$ python -q
>>> import numpy as np
>>> np.set_printoptions(precision=3, suppress=True, linewidth=120)
>>> def rnd(a):
...     return np.round(a, 3) + 0
... 
>>> data = np.diag(np.array([-2, 2, 1, 1, 0, 0, 1, -2, 1, 2, -2])) + 2 * np.eye(11, k=1) + 2 * np.eye(11, k=-1)
>>> print(data)
[[-2.  2.  0.  0.  0.  0.  0.  0.  0.  0.  0.]
 [ 2.  2.  2.  0.  0.  0.  0.  0.  0.  0.  0.]
 [ 0.  2.  1.  2.  0.  0.  0.  0.  0.  0.  0.]
 [ 0.  0.  2.  1.  2.  0.  0.  0.  0.  0.  0.]
 [ 0.  0.  0.  2.  0.  2.  0.  0.  0.  0.  0.]
 [ 0.  0.  0.  0.  2.  0.  2.  0.  0.  0.  0.]
 [ 0.  0.  0.  0.  0.  2.  1.  2.  0.  0.  0.]
 [ 0.  0.  0.  0.  0.  0.  2. -2.  2.  0.  0.]
 [ 0.  0.  0.  0.  0.  0.  0.  2.  1.  2.  0.]
 [ 0.  0.  0.  0.  0.  0.  0.  0.  2.  2.  2.]
 [ 0.  0.  0.  0.  0.  0.  0.  0.  0.  2. -2.]]
>>> # equal to its transpose
>>> x = np.array([0, 2, 1, 1, 3, 3, 1, 3, 0, 0, 0])
>>> target = data @ x
>>> print(target)
[ 4.  6.  7.  9.  8.  8. 13. -4.  6.  0.  0.]
>>> print(rnd(np.linalg.solve(data.T, data[8])))
[0. 0. 0. 0. 0. 0. 0. 0. 1. 0. 0.]
>>> print(rnd(np.linalg.solve(data, -3 * target)))
[ 0. -6. -3. -3. -9. -9. -3. -9.  0.  0.  0.]
>>> print(np.all(np.linalg.eigvalsh(data) > 0))
False
>>> O, V = np.linalg.qr(data[:, :10])[0], np.linalg.qr(data[:, 10:])[0]
>>> sv = np.linalg.svd(O.T @ V, compute_uv=False)
>>> print(rnd(sv))
[0.967]
>>> w, V = np.linalg.eigh(data)
>>> x = np.array([0, -1, -3, 1, -3, 1, -1, -2, -2, 2, 0])
>>> print(rnd(x @ data @ x / (x @ x)), rnd(w[0]), rnd(w[-1]))
-0.088 -4.074 4.625
>>> print(rnd(np.linalg.eigvalsh(data[1:, 1:])))
[-4.073 -3.078 -2.77  -1.463  0.038  0.873  2.28   3.44   4.277  4.475]
>>> print(np.abs(data).sum(axis=1).max(), rnd(np.abs(w).max()))
6.0 4.625
>>> M2 = np.array([[-2, 0, -1],
...     [1, -2, 2],
...     [-3, -1, 1],
...     [2, -2, -2],
...     [1, 2, -1],
...     [-2, -1, 3],
...     [2, 2, 1],
...     [-1, 3, -3],
...     [-3, -3, 3],
...     [2, -3, 0],
...     [-3, 1, 3]])
>>> print(np.vstack([data, M2.T]).shape)
(14, 11)
>>> print(np.einsum("ij,ij->i", data, data))
[ 8. 12.  9.  9.  8.  8.  9. 12.  9. 12.  8.]
>>> print(M2.T @ data.T)
[[  6.  -8.   3.  -2.   0.   6.  -4.   0.  -1.  -8.  10.]
 [ -4.  -6.  -9.   0.  -6.   8.   6.  -8.  -3. -10.  -8.]
 [  6.   4.   1.  -2.   2.   0.   1.  14.  -3.  12.  -6.]]
>>> print(np.einsum("ij->j", data))
[0. 6. 5. 5. 4. 4. 5. 2. 5. 6. 0.]
>>> arr = np.load("sample12.npy")
>>> print(rnd(arr))
[[ 0.081  0.076  0.035 -0.147 -0.214]
 [ 0.076  0.106 -0.087 -0.025 -0.284]
 [ 0.035 -0.087  0.42  -0.444  0.194]
 [-0.147 -0.025 -0.444  0.626  0.12 ]
 [-0.214 -0.284  0.194  0.12   0.767]]
>>> U, sv, Vh = np.linalg.svd(arr)
>>> V = Vh[:(sv > 1e-8).sum()]
>>> rng = np.random.default_rng(3513)
>>> x = arr[4] + -2 * arr[1] + rng.integers(2) * np.eye(5)[3]
>>> print(rnd(x))
[-0.366 -0.495  0.367  1.171  1.335]
>>> print(rnd(V.T @ V))
[[ 0.081  0.076  0.035 -0.147 -0.214]
 [ 0.076  0.106 -0.087 -0.025 -0.284]
 [ 0.035 -0.087  0.42  -0.444  0.194]
 [-0.147 -0.025 -0.444  0.626  0.12 ]
 [-0.214 -0.284  0.194  0.12   0.767]]
>>> print(rnd(np.linalg.norm(x - V.T @ V @ x)))
0.611
>>> print(rnd(np.diag(V.T @ V)))
[0.081 0.106 0.42  0.626 0.767]
>>> u, v = data[0], data[9]
>>> print(u @ u)
8.0
>>> pr = (u @ v) / (u @ u) * u
>>> print((v - pr) @ u)
0.0
>>> print(np.linalg.matrix_rank(np.outer(u, v)))
1
>>> print(v - pr)
[0. 0. 0. 0. 0. 0. 0. 0. 2. 2. 2.]
>>> print(np.outer(u, v))
[[-0. -0. -0. -0. -0. -0. -0. -0. -4. -4. -4.]
 [ 0.  0.  0.  0.  0.  0.  0.  0.  4.  4.  4.]
 [ 0.  0.  0.  0.  0.  0.  0.  0.  0.  0.  0.]
 [ 0.  0.  0.  0.  0.  0.  0.  0.  0.  0.  0.]
 [ 0.  0.  0.  0.  0.  0.  0.  0.  0.  0.  0.]
 [ 0.  0.  0.  0.  0.  0.  0.  0.  0.  0.  0.]
 [ 0.  0.  0.  0.  0.  0.  0.  0.  0.  0.  0.]
 [ 0.  0.  0.  0.  0.  0.  0.  0.  0.  0.  0.]
 [ 0.  0.  0.  0.  0.  0.  0.  0.  0.  0.  0.]
 [ 0.  0.  0.  0.  0.  0.  0.  0.  0.  0.  0.]
 [ 0.  0.  0.  0.  0.  0.  0.  0.  0.  0.  0.]]
>>> print(pr)
[-0.  0.  0.  0.  0.  0.  0.  0.  0.  0.  0.]
>>> J = np.loadtxt("out4.csv", delimiter=",")
>>> print(J)
[[ 4.206 -4.793  1.701]
 [-6.598 -0.061  5.569]
 [-1.505 -2.034  4.25 ]
 [-4.692  3.671 -1.038]
 [-0.076 -1.292  3.532]
 [ 2.109 -3.827 -4.566]
 [ 0.71  -5.547 -0.623]
 [ 1.81  -6.413 -0.913]
 [ 4.215  1.993  0.406]
 [ 0.964 -2.053 -1.902]]
>>> u = np.array([-2, -2])
>>> print(rnd(np.polyval(u, J[7])))
[-5.62  10.826 -0.174]
>>> print(rnd(np.correlate(J[7], J[9], "full")))
[-3.443  8.482 16.647 -4.308 -0.88 ]
>>> cen = (J - J.mean(axis=0)) / J.std(axis=0)
>>> print(np.argwhere(np.abs(cen) > 2))
[[1 0]]
>>> print(rnd(cen.std(axis=0)))
[1. 1. 1.]
>>> c = np.linalg.lstsq(np.delete(cen, 1, axis=1), cen[:, 1])[0]
>>> print(np.abs(c).argmax())
0
>>> print(rnd(1 - np.var(cen[:, 1] - np.delete(cen, 1, axis=1) @ c)))
0.221
